$ python -q
>>> import numpy as np
>>> from numpy import linalg as LA
>>> np.set_printoptions(suppress=True, linewidth=120)
>>> def tidy(a):
...     return np.round(a, 4) + 0
... 
>>> arr = np.loadtxt("dump.csv", delimiter=",")
>>> print(arr)
[[0. 1. 0. 0. 0. 0.]
 [1. 0. 0. 0. 0. 0.]
 [0. 0. 0. 1. 0. 0.]
 [0. 0. 1. 0. 0. 0.]
 [0. 0. 0. 0. 1. 0.]
 [0. 0. 0. 0. 0. 1.]]
>>> # 4 groups of indices that never mix
>>> print(tidy(LA.det(arr)))
1.0
>>> print((LA.matrix_power((arr != 0) + (arr.T != 0) + np.eye(6), 6) > 0).astype(int))
[[1 1 0 0 0 0]
 [1 1 0 0 0 0]
 [0 0 1 1 0 0]
 [0 0 1 1 0 0]
 [0 0 0 0 1 0]
 [0 0 0 0 0 1]]
>>> print(tidy(np.sort(LA.eigvals(arr).real)))
[-1. -1.  1.  1.  1.  1.]
>>> r0 = np.array([1, 0, 0])
>>> E = r0[np.abs(np.subtract.outer(np.arange(3), np.arange(3)))]
>>> print(E)
[[1 0 0]
 [0 1 0]
 [0 0 1]]
>>> # rows sum to 1
>>> rng = np.random.default_rng(600161)
>>> lab = rng.permutation(3)
>>> print(lab)
[1 2 0]
>>> A2 = E[lab][:, lab]
>>> print(tidy(np.sort(np.abs(LA.eigvals(A2)))))
[1. 1. 1.]
>>> print(np.allclose(A2, E))
True
>>> print(A2)
[[1 0 0]
 [0 1 0]
 [0 0 1]]
>>> print(np.diag(A2))
[1 1 1]
>>> print(np.trace(A2))
3
>>> vals, V = LA.eigvalsh(arr)
Traceback (most recent call last):
  File "<python-input-23>", line 1, in <module>
    vals, V = LA.eigvalsh(arr)
    ^^^^^^^
ValueError: too many values to unpack (expected 2)
>>> vals, V = LA.eigh(arr)
>>> print(tidy(V.T @ arr @ V))
[[-1.  0.  0.  0.  0.  0.]
 [ 0. -1.  0.  0.  0.  0.]
 [ 0.  0.  1.  0.  0.  0.]
 [ 0.  0.  0.  1.  0.  0.]
 [ 0.  0.  0.  0.  1.  0.]
 [ 0.  0.  0.  0.  0.  1.]]
>>> print(tidy(V @ np.diag(vals) @ V.T))
[[0. 1. 0. 0. 0. 0.]
 [1. 0. 0. 0. 0. 0.]
 [0. 0. 0. 1. 0. 0.]
 [0. 0. 1. 0. 0. 0.]
 [0. 0. 0. 0. 1. 0.]
 [0. 0. 0. 0. 0. 1.]]
>>> print(vals.sum(), np.trace(arr))
2.0 2.0
>>> mat = np.load("x.npy")
>>> print(mat)
[[2. 0.]
 [0. 0.]]
>>> # equal to its transpose
>>> A2 = np.array([[8, 1], [7, 8]])
>>> Z = np.kron(A2, mat)
>>> print(Z.shape)
(4, 4)
>>> print(mat @ mat)
[[4. 0.]
 [0. 0.]]
>>> print((mat != 0).astype(int))
[[1 0]
 [0 0]]
>>> Uu, sigma, VT = LA.svd(mat)
>>> V = VT[:(sigma > 1e-8).sum()]
>>> x0 = mat[1] + -1 * mat[0] + rng.integers(2) * np.eye(2)[0]
>>> print(x0)
[-2.  0.]
>>> print(LA.matrix_rank(np.vstack([mat, x0])))
1
>>> print(np.allclose(V.T @ V @ x0, x0))
True
>>> r0 = np.array([-2, -1, 3, -3])
>>> M = r0[np.abs(np.subtract.outer(np.arange(4), np.arange(4)))]
>>> print(M)
[[-2 -1  3 -3]
 [-1 -2 -1  3]
 [ 3 -1 -2 -1]
 [-3  3 -1 -2]]
>>> A2 = np.array([[0, 1], [3, 1]])
>>> Z = np.kron(A2, M)
>>> print(Z)
[[ 0  0  0  0 -2 -1  3 -3]
 [ 0  0  0  0 -1 -2 -1  3]
 [ 0  0  0  0  3 -1 -2 -1]
 [ 0  0  0  0 -3  3 -1 -2]
 [-6 -3  9 -9 -2 -1  3 -3]
 [-3 -6 -3  9 -1 -2 -1  3]
 [ 9 -3 -6 -3  3 -1 -2 -1]
 [-9  9 -3 -6 -3  3 -1 -2]]
>>> print(LA.matrix_rank(Z))
8
>>> print(np.einsum("ii->", M))
-8
>>> print(tidy(LA.eigvals(M)))
[ 4.1231 -1.7639 -6.2361 -4.1231]
>>> hat = np.triu(np.array([[2, -1, 1, 1], [-2, 0, -1, 2], [0, 1, -1, -1], [-2, -2, 0, -1]]), 1) + np.eye(4)
>>> A2 = hat @ M @ LA.inv(hat)
>>> print(hat @ M - M @ hat)
[[ 1.  2. -1.  1.]
 [-9.  6. -1.  1.]
 [ 3.  0. -3. -1.]
 [ 0. -3.  6. -4.]]
>>> print(tidy(np.poly(A2)))
[   1.    8.   -6. -136. -187.]
>>> print(LA.matrix_rank(A2))
4
>>> print(tidy(LA.det(A2)))
-187.0
>>> Uu, sigma = LA.svd(M)
Traceback (most recent call last):
  File "<python-input-57>", line 1, in <module>
    Uu, sigma = LA.svd(M)
    ^^^^^^^^^
ValueError: too many values to unpack (expected 2)
>>> Uu, sigma, VT = LA.svd(M, full_matrices=False)
>>> print(np.abs(Uu[:, 0]).round(6).argmax())
0
>>> print(tidy(Uu.T @ Uu))
[[1. 0. 0. 0.]
 [0. 1. 0. 0.]
 [0. 0. 1. 0.]
 [0. 0. 0. 1.]]
>>> print(Uu.shape, sigma.shape, VT.shape)
(4, 4) (4,) (4, 4)
>>> print(tidy(sigma))
[6.2361 4.1231 4.1231 1.7639]
>>> A2 = M / np.sqrt((M ** 2).mean(axis=1, keepdims=True))
>>> print(LA.matrix_rank(M - M.mean(axis=1, keepdims=True)))
3
>>> print(M - M.mean(axis=1, keepdims=True))
[[-1.25 -0.25  3.75 -2.25]
 [-0.75 -1.75 -0.75  3.25]
 [ 3.25 -0.75 -1.75 -0.75]
 [-2.25  3.75 -0.25 -1.25]]
>>> F = np.array([[0, -4, 1, 0, 2, -3],
...     [4, 0, 1, 1, 3, 0],
...     [-1, -1, 0, -1, -2, -3],
...     [0, -1, 1, 0, -2, -1],
...     [-2, -3, 2, 2, 0, 3],
...     [3, 0, 3, 1, -3, 0]])
>>> print(F)
[[ 0 -4  1  0  2 -3]
 [ 4  0  1  1  3  0]
 [-1 -1  0 -1 -2 -3]
 [ 0 -1  1  0 -2 -1]
 [-2 -3  2  2  0  3]
 [ 3  0  3  1 -3  0]]
>>> x0 = np.array([1, 0, 0, 2, 3, -2])
>>> rhs = F @ x0
>>> beta, lr = np.zeros(6), 1 / LA.norm(F, 2) ** 2
>>> for i in range(3):
...     beta -= lr * F.T @ (F @ beta - rhs)
...     if i % 1 == 0: print(i, round(LA.norm(F @ beta - rhs), 4))
... 
0 2.1684
1 0.4574
2 0.3437
>>> print(tidy(LA.cond(F)))
41.909
>>> print(tidy(beta))
[ 1.5827 -0.7962 -0.0804  0.0803  2.8423 -1.1001]
>>> print(tidy(F.mean(axis=0)))
[ 0.6667 -1.5     1.3333  0.5    -0.3333 -0.6667]
>>> print(F.sum(axis=0))
[ 4 -9  8  3 -2 -4]
>>> print(np.unravel_index(np.abs(F).argmax(), F.shape))
(np.int64(0), np.int64(1))
>>> print(F.shape)
(6, 6)
>>> print(F.sum(axis=1))
[-4  9 -8 -3  2  4]
>>> print(tidy(LA.svd(F, compute_uv=False)))
[6.0935 6.0935 5.6434 5.6434 0.1454 0.1454]
>>> print(np.diff(F, axis=0))
[[ 4  4  0  1  1  3]
 [-5 -1 -1 -2 -5 -3]
 [ 1  0  1  1  0  2]
 [-2 -2  1  2  2  4]
 [ 5  3  1 -1 -3 -3]]
>>> A2 = F / LA.norm(F, axis=1, keepdims=True)
>>> G = A2 @ A2.T
>>> print((np.abs(G) > 0.9).astype(int))
[[1 0 0 0 0 0]
 [0 1 0 0 0 0]
 [0 0 1 0 0 0]
 [0 0 0 1 0 0]
 [0 0 0 0 1 0]
 [0 0 0 0 0 1]]
>>> print(tidy(LA.norm(A2, axis=1)))
[1. 1. 1. 1. 1. 1.]
>>> lab = rng.permutation(6)
>>> print(lab)
[2 4 5 0 3 1]
>>> A2 = F[lab][:, lab]
>>> print(tidy(np.sort(np.abs(LA.eigvals(A2)))))
[0.1454 0.1454 5.6434 5.6434 6.0935 6.0935]
>>> J = np.array([[2.0, 1.0, 0.0], [0.0, 2.0, 1.0], [0.0, 0.0, 2.0]])
>>> A2 = J / np.sqrt((J ** 2).mean(axis=1, keepdims=True))
>>> print(tidy(LA.norm(A2, axis=1)))
[1.7321 1.7321 1.7321]
>>> K = np.load("out5.npy")
>>> print(K)
[[-6.8224 -7.9304 18.3722 16.1359  1.3293  6.9195]
 [13.0485 14.8642  1.0505 22.136   4.9641 12.0531]
 [22.427  22.9068 24.9075 10.863   5.9739 25.7995]
 [29.1862 14.6615 -6.9973 16.875  18.7566  5.9512]
 [38.2617 22.9502  5.615  12.3429 21.2426 15.4141]
 [38.761  27.3649 13.8342 17.7236 19.8862 21.6671]]
>>> Q, V = LA.qr(K[:, :3])[0], LA.qr(K[:, 3:])[0]
>>> sigma = LA.svd(Q.T @ V, compute_uv=False)
>>> print(tidy(LA.norm(Q @ Q.T - V @ V.T, 2)))
0.994
>>> print(round(np.log10(LA.cond(K))))
3
>>> print([round(float(x), 4) for x in LA.svd(K, compute_uv=False)[:3]])
[103.0449, 35.7249, 22.1558]
>>> print(LA.cond(K) > 100)
True
>>> print(LA.matrix_rank(K, rtol=0.1))
4
>>> print(tidy(LA.norm(K, 2) / LA.norm(K)))
0.9198
>>> X = np.load("sample9.npy")
>>> print(tidy(X))
[[ 0.8484  0.0649 -0.0534  0.0822 -0.1261  0.3145]
 [ 0.0649  0.0094 -0.0445  0.0518 -0.0214 -0.0003]
 [-0.0534 -0.0445  0.3704 -0.418   0.1143  0.2015]
 [ 0.0822  0.0518 -0.418   0.4722 -0.1319 -0.2184]
 [-0.1261 -0.0214  0.1143 -0.1319  0.0496  0.0174]
 [ 0.3145 -0.0003  0.2015 -0.2184  0.0174  0.25  ]]
>>> print([round(float(x), 4) for x in LA.svd(X, compute_uv=False)[:3]])
[1.0, 1.0, 0.0]
>>> print(tidy(LA.norm(X, 2) / LA.norm(X)))
0.7071
>>> print(np.argsort(-LA.norm(X, axis=0).round(6), kind="stable")[:3])
[0 3 2]
>>> r = LA.matrix_rank(X)
>>> print(r)
2
>>> null = LA.svd(X)[2][r:].T
>>> print(null.shape)
(6, 4)
>>> print(np.allclose(X @ null, 0))
True
>>> print([int(LA.matrix_rank(X[:i])) for i in range(1, len(X) + 1)])
[1, 2, 2, 2, 2, 2]
>>> print([int(LA.matrix_rank(np.delete(X, i, axis=0))) for i in range(6)])
[2, 2, 2, 2, 2, 2]
>>> x0 = np.array([0, 1, 2, 0, 3, 0])
>>> print(tidy(X @ np.ones(6)))
[ 1.1304  0.0599  0.1703 -0.162  -0.0981  0.5647]
>>> print((X @ x0).argmax())
2
>>> print(tidy(np.einsum("ij,j->i", X, x0)))
[-0.4204 -0.1437  1.0393 -1.1798  0.3561  0.4548]
>>> print(LA.norm(X @ x0) <= LA.norm(X, 2) * LA.norm(x0) + 1e-9)
True
